$ ipython --no-banner

In [1]: import numpy as np

In [2]: import numpy.linalg as la

In [3]: np.set_printoptions(suppress=True, linewidth=160)

In [4]: tidy = lambda a: np.round(a, 3) + 0

In [5]: E = np.loadtxt("run9.csv", delimiter=",")

In [6]: print(E)
[[ 0.  0.  0.  3.  2. -1. -2.  1.  3.]
 [ 0.  0.  0.  3.  2.  2.  2.  3.  0.]
 [ 0.  0.  0.  2. -3.  0.  3.  0. -3.]
 [ 3.  3.  2.  0.  0.  0.  0.  0.  0.]
 [ 2.  2. -3.  0.  0.  0.  0.  0.  0.]
 [-1.  2.  0.  0.  0.  0.  0.  0.  0.]
 [-2.  2.  3.  0.  0.  0.  0.  0.  0.]
 [ 1.  3.  0.  0.  0.  0.  0.  0.  0.]
 [ 3.  0. -3.  0.  0.  0.  0.  0.  0.]]

In [7]: print(tidy(la.norm(E, 1)), tidy(la.norm(E, np.inf)))
12.0 12.0

In [8]: print(tidy(la.norm(E[5] - E[6])))
3.162

In [9]: print(tidy(la.norm(E, axis=1)))
[5.292 5.477 5.568 4.69  4.123 2.236 4.123 3.162 4.243]

In [10]: w, vecs = la.eigh(E)

In [11]: print(tidy(vecs.T @ E @ vecs))
[[-6.712  0.     0.     0.     0.     0.     0.     0.     0.   ]
 [ 0.    -5.967  0.     0.     0.     0.     0.     0.     0.   ]
 [ 0.     0.    -2.888  0.     0.     0.     0.     0.     0.   ]
 [ 0.     0.     0.     0.     0.     0.     0.     0.     0.   ]
 [ 0.     0.     0.     0.     0.     0.     0.     0.     0.   ]
 [ 0.     0.     0.     0.     0.     0.     0.     0.     0.   ]
 [ 0.     0.     0.     0.     0.     0.     2.888  0.     0.   ]
 [ 0.     0.     0.     0.     0.     0.     0.     5.967  0.   ]
 [ 0.     0.     0.     0.     0.     0.     0.     0.     6.712]]

In [12]: print(tidy(la.svd(E, compute_uv=False)))
[6.712 6.712 5.967 5.967 2.888 2.888 0.    0.    0.   ]

In [13]: X = np.array([[1, -1, 2, 1, -1, -2, -2],
    ...:     [2, -1, -2, 2, 1, 1, 1],
    ...:     [-2, -2, -1, -2, 2, 2, 2],
    ...:     [-2, -2, -2, -1, 0, 0, -2],
    ...:     [-2, 2, -2, -1, 2, -1, 2],
    ...:     [-1, 2, 0, 2, -1, -2, 2],
    ...:     [0, 1, -1, 2, -1, 2, 1],
    ...:     [2, 0, 1, -1, 2, 2, -1],
    ...:     [-2, -1, -1, 1, -1, -2, 2]])

In [14]: X[5] = X[3]

In [15]: print(X)
[[ 1 -1  2  1 -1 -2 -2]
 [ 2 -1 -2  2  1  1  1]
 [-2 -2 -1 -2  2  2  2]
 [-2 -2 -2 -1  0  0 -2]
 [-2  2 -2 -1  2 -1  2]
 [-2 -2 -2 -1  0  0 -2]
 [ 0  1 -1  2 -1  2  1]
 [ 2  0  1 -1  2  2 -1]
 [-2 -1 -1  1 -1 -2  2]]

In [16]: # rows 3 and 5 are equal

In [17]: x = np.array([-3, 6, -6, 4, 5, 4, -1])

In [18]: rhs = X @ x

In [19]: print(tidy(la.solve(X.T @ X, X.T @ rhs)))
[-3.  6. -6.  4.  5.  4. -1.]

In [20]: print(rhs)
[-28  16   8   4  30   4  22   3  -5]

In [21]: print(tidy(la.pinv(X) @ X))
[[1. 0. 0. 0. 0. 0. 0.]
 [0. 1. 0. 0. 0. 0. 0.]
 [0. 0. 1. 0. 0. 0. 0.]
 [0. 0. 0. 1. 0. 0. 0.]
 [0. 0. 0. 0. 1. 0. 0.]
 [0. 0. 0. 0. 0. 1. 0.]
 [0. 0. 0. 0. 0. 0. 1.]]

In [22]: rng = np.random.default_rng(95)

In [23]: rhs = rhs + 0.3 * rng.normal(size=9)

In [24]: print(tidy(rhs))
[-28.061  15.925   8.634   4.036  29.845   4.421  22.259   3.077  -4.831]

In [25]: beta, *_ = la.lstsq(X, rhs)

In [26]: print([round(float(la.norm(la.solve(X.T @ X + lam * np.eye(7), X.T @ rhs))), 2) for lam in (0, 1, 10, 100)])
[11.88, 10.02, 6.7, 2.14]

In [27]: print(tidy(beta))
[-3.224  5.903 -5.859  4.164  5.107  4.145 -1.015]

In [28]: print(tidy(X.T @ (rhs - X @ beta)))
[0. 0. 0. 0. 0. 0. 0.]

In [29]: out = X[0, 0] * X[1:] - np.outer(X[1:, 0], X[0])

In [30]: print(out)
[[ 0  1 -6  0  3  5  5]
 [ 0 -4  3  0  0 -2 -2]
 [ 0 -4  2  1 -2 -4 -6]
 [ 0  0  2  1  0 -5 -2]
 [ 0 -4  2  1 -2 -4 -6]
 [ 0  1 -1  2 -1  2  1]
 [ 0  2 -3 -3  4  6  3]
 [ 0 -3  3  3 -3 -6 -2]]

In [31]: print(X[:, 0] / X[0, 0])
[ 1.  2. -2. -2. -2. -2.  0.  2. -2.]

In [32]: out = np.array([[0, -1], [1, 2], [-1, 0], [-2, 1], [-2, 2], [-2, -1], [-1, 2]])

In [33]: print(np.einsum("ij,ij->i", X, X))
[16 16 25 17 22 17 12 15 16]

In [34]: print(X @ out)
[[ 3 -6]
 [-8  1]
 [-7  2]
 [ 4 -7]
 [ 2 14]
 [ 4 -7]
 [-5  2]
 [-6 -3]
 [ 2  5]]

In [35]: print(np.einsum("ik,kj->ji", X, out))
[[ 3 -8 -7  4  2  4 -5 -6  2]
 [-6  1  2 -7 14 -7  2 -3  5]]

In [36]: print(np.einsum("ik,kj->ij", X, out))
[[ 3 -6]
 [-8  1]
 [-7  2]
 [ 4 -7]
 [ 2 14]
 [ 4 -7]
 [-5  2]
 [-6 -3]
 [ 2  5]]

In [37]: print(la.matrix_rank(np.vstack([X, out.T])))
7

In [38]: r0 = np.array([2, -1, 1, -1, 2, -3, -3, 3, 0, 0, -2, 2])

In [39]: M = np.outer(rng.normal(size=14), r0) + 0.3 * rng.normal(size=(14, 12))

In [40]: print(tidy(M))
[[-2.086  0.562 -1.486  0.972 -2.03   3.127  3.055 -3.495 -0.161 -0.014  2.42  -2.387]
 [ 0.308 -0.298 -0.042 -0.298  0.36  -0.078  0.594 -0.411  0.505 -0.07  -0.584  0.183]
 [-0.356 -0.423  0.411  0.441  0.146  0.714  0.403 -0.033 -0.216  0.214  0.153 -0.301]
 [-5.543  2.86  -2.578  3.299 -5.391  7.699  7.895 -8.252 -0.136  0.217  5.545 -5.055]
 [ 2.048 -1.123  1.298 -0.672  2.391 -3.    -2.754  3.287 -0.286  0.64  -1.876  2.23 ]
 [ 0.704  0.094  0.118 -0.24   1.423 -1.159 -1.864  1.814  0.155  0.285 -0.866  1.086]
 [ 0.296  0.061 -0.36   0.373  0.321 -0.788 -0.382  0.337 -0.499  0.37   0.076  0.404]
 [ 2.48  -1.134  0.652 -1.146  1.826 -2.484 -2.443  2.835  0.313  0.788 -1.72   2.569]
 [-1.16   0.63  -0.919  0.598 -1.517  2.03   2.398 -2.463 -0.404  0.101  1.184 -1.838]
 [ 0.447 -0.547  0.336 -0.313  0.331 -0.913 -1.219  0.904 -0.208 -0.172 -1.334  0.654]
 [-1.79   0.445 -0.621  0.456 -1.297  1.223  2.193 -1.971  0.318 -0.157  0.988 -2.199]
 [ 2.026 -1.219  1.385 -0.792  1.604 -2.393 -2.404  2.801 -0.194 -0.194 -1.733  2.122]
 [-0.001  0.715 -0.599  0.124 -0.042  0.416  0.053 -0.33   0.362 -0.421  0.367 -0.594]
 [ 1.141 -0.009  0.649 -0.216  1.333 -1.068 -1.538  1.163  0.701  0.452 -0.319  0.881]]

In [41]: r0, g = M[0], M[5]

In [42]: print(tidy(r0 @ g))
-25.085

In [43]: pr = (r0 @ g) / (r0 @ r0) * r0

In [44]: print(tidy((g - pr) @ r0))
0.0

In [45]: print(tidy(la.norm(r0 + g) ** 2 + la.norm(r0 - g) ** 2))
135.168

In [46]: gram = X.T @ X

In [47]: print(np.diag(gram))
[29 20 24 18 16 22 27]

In [48]: print(np.allclose(gram, gram.T))
True

In [49]: print(np.trace(gram), (X ** 2).sum())
156 156

In [50]: out = np.c_[M[:, :7] @ np.array([[-1, -2, 2, 2, 1, -2, 2],
    ...:     [-1, 0, 0, 2, 2, 2, 2],
    ...:     [-1, 1, -1, 0, -2, 2, 0],
    ...:     [-1, 2, -1, -2, 2, 1, 2],
    ...:     [1, 2, -2, -1, -1, 2, 1],
    ...:     [0, 1, -2, -1, 0, 2, 2],
    ...:     [-2, 2, -1, 2, -2, 0, 1]]), np.array([5, 4, 1, 3, 0, 0, 4, 5, 4, 1, 1, 1, 3, 3])]

In [51]: print(tidy(out))
[[ -6.101   9.806  -8.906   0.021  -0.126   5.49    6.173   5.   ]
 [ -0.498   0.577  -0.203   1.522  -2.347  -1.029   0.224   4.   ]
 [ -0.732   3.817  -3.687  -2.495  -2.095   2.849   1.301   1.   ]
 [-19.22   27.812 -24.318   1.52    1.531  19.565  19.135   3.   ]
 [  6.348  -7.866   7.441  -1.706  -1.023  -5.635  -5.857   0.   ]
 [  4.474  -3.81    2.865  -1.915   2.481  -0.695  -1.642   0.   ]
 [  0.714  -1.116   1.896  -0.328   2.326  -1.752  -0.177   4.   ]
 [  5.859 -10.319   9.214   0.756  -0.323  -8.388  -5.184   5.   ]
 [ -5.463   6.389  -5.423   2.029  -0.146   3.365   5.078   4.   ]
 [  2.846  -3.874   3.255  -1.43    0.164  -2.793  -3.539   1.   ]
 [ -4.172   6.885  -5.459   0.858  -1.834   3.535   1.563   1.   ]
 [  5.012  -8.246   7.442  -0.82   -1.561  -6.089  -5.555   1.   ]
 [ -0.387   0.088  -0.327   0.912   2.812   1.105   2.518   3.   ]
 [  2.845  -3.543   2.857  -0.647   1.137  -0.688  -0.509   3.   ]]

In [52]: print(la.matrix_rank(out))
8

In [53]: print(tidy(la.norm(out - M @ la.lstsq(M, out)[0], axis=0)))
[0.    0.    0.    0.    0.    0.    0.    2.372]

In [54]: x = np.array([7, -1, -6, -5, 1, -1, -9, 9])

In [55]: rhs = out @ x

In [56]: print(tidy(la.pinv(out) @ out))
[[1. 0. 0. 0. 0. 0. 0. 0.]
 [0. 1. 0. 0. 0. 0. 0. 0.]
 [0. 0. 1. 0. 0. 0. 0. 0.]
 [0. 0. 0. 1. 0. 0. 0. 0.]
 [0. 0. 0. 0. 1. 0. 0. 0.]
 [0. 0. 0. 0. 0. 1. 0. 0.]
 [0. 0. 0. 0. 0. 0. 1. 0.]
 [0. 0. 0. 0. 0. 0. 0. 1.]]

In [57]: print(tidy(la.solve(out.T @ out, out.T @ rhs)))
[ 7. -1. -6. -5.  1. -1. -9.  9.]

In [58]: print(tidy(la.lstsq(out, rhs)[0]))
[ 7. -1. -6. -5.  1. -1. -9.  9.]

In [59]: rhs = rhs + 0.1 * rng.normal(size=14)

In [60]: print(tidy(rhs))
[ -15.238   22.235   17.93  -187.348   73.397   45.545   37.923   91.952  -35.508   55.278  -18.103   66.366    0.639   42.925]

In [61]: beta, *_ = la.lstsq(out, rhs)

In [62]: print(tidy(beta))
[ 6.98  -1.149 -6.193 -4.989  1.017 -1.017 -9.039  9.004]

In [63]: print(tidy(la.norm(rhs - out @ beta)))
0.166

In [64]: print(beta.round())
[ 7. -1. -6. -5.  1. -1. -9.  9.]

In [65]: print([round(float(la.norm(la.solve(out.T @ out + lam * np.eye(8), out.T @ rhs))), 2) for lam in (0, 1, 10, 100)])
[16.68, 14.68, 11.18, 5.65]

In [66]: r0 = np.array([-1, 3, -2])

In [67]: print(tidy(np.cross(M[11, :3], M[13, :3])))
[-0.778  0.266  1.372]

In [68]: print(tidy(np.polyval(r0, M[11])))
[ -0.027  -7.141   0.237  -5.004   0.239 -14.903 -14.994  -1.443  -2.621  -2.62  -10.202  -0.137]

In [69]: print(tidy(np.convolve(M[11], r0)))
[-2.026  7.298 -9.094  7.385 -6.751  8.789 -7.982 -5.229 13.407 -5.991  1.539 -6.933  9.831 -4.243]

In [70]: J = np.load("layer16.npy")

In [71]: print(J)
[[ 3  2 -4 -1 -3 -8 -1 -1 -9 -9  6]
 [-6 14 -5 -8 -1  7  9  3  8  2  3]
 [ 4  5 -9  8 -9 -8 -6 -9  3 -5  2]
 [-3  1  9  1  8  9  5  7  9 -3  8]
 [-7  4  0  5  1 -2 -5  5  7  3 -8]
 [ 4 -1 -9  2  9 -3 -7 -8  5 -8 -4]
 [ 6 -6 -6  8  0 -8 -1 -7 -7 -7  8]
 [-8  9  3  8 -7 -8  2 15  0  9  5]
 [-6  8  0 -6  4 -9  3  7 -7  0  0]
 [ 9 -9 -5 -8  0  8  5 -8  0 -3  5]
 [-5 -7 -7  9  4 -2  2 -4 -8  8 -4]]

In [72]: print(la.matrix_rank(J))
11

In [73]: print(tidy(J.mean(axis=0)))
[-0.818  1.818 -3.     1.636  0.545 -2.182  0.545  0.     0.091 -1.182  1.909]

In [74]: print(J.sum(axis=0))
[ -9  20 -33  18   6 -24   6   0   1 -13  21]

In [75]: print(J.shape)
(11, 11)

In [76]: r0 = np.array([0, 0])

In [77]: print(np.convolve(J[7], r0))
[0 0 0 0 0 0 0 0 0 0 0 0]

In [78]: z = rng.permutation(11)

In [79]: print(z)
[ 4 10  0  1  2  6  5  3  8  7  9]

In [80]: out = J[z][:, z]

In [81]: print(np.allclose(out, J))
False

In [82]: print(np.trace(out))
7

In [83]: feats = np.loadtxt("sample17.csv", delimiter=",")

In [84]: print(feats)
[[-2.  1.  1.  1.  1.  1.  1.  1.  1.  1.  1.  1.  1.]
 [ 1. -2.  1.  1.  1.  1.  1.  1.  1.  1.  1.  1.  1.]
 [ 1.  1. -2.  1.  1.  1.  1.  1.  1.  1.  1.  1.  1.]
 [ 1.  1.  1. -2.  1.  1.  1.  1.  1.  1.  1.  1.  1.]
 [ 1.  1.  1.  1. -2.  1.  1.  1.  1.  1.  1.  1.  1.]
 [ 1.  1.  1.  1.  1. -2.  1.  1.  1.  1.  1.  1.  1.]
 [ 1.  1.  1.  1.  1.  1. -2.  1.  1.  1.  1.  1.  1.]
 [ 1.  1.  1.  1.  1.  1.  1. -2.  1.  1.  1.  1.  1.]
 [ 1.  1.  1.  1.  1.  1.  1.  1. -2.  1.  1.  1.  1.]
 [ 1.  1.  1.  1.  1.  1.  1.  1.  1. -2.  1.  1.  1.]
 [ 1.  1.  1.  1.  1.  1.  1.  1.  1.  1. -2.  1.  1.]
 [ 1.  1.  1.  1.  1.  1.  1.  1.  1.  1.  1. -2.  1.]
 [ 1.  1.  1.  1.  1.  1.  1.  1.  1.  1.  1.  1. -2.]]

In [85]: r0 = np.array([7, 4, 1, 5, 8, 7, 8, 3, 5, 0, 0, 1, 2])

In [86]: out = feats + np.outer(r0, np.eye(13)[0])

In [87]: print(la.matrix_rank(out - feats))
1

In [88]: print(tidy(la.det(out) / la.det(feats)), tidy(1 + la.solve(feats, r0)[0]))
0.367 0.367
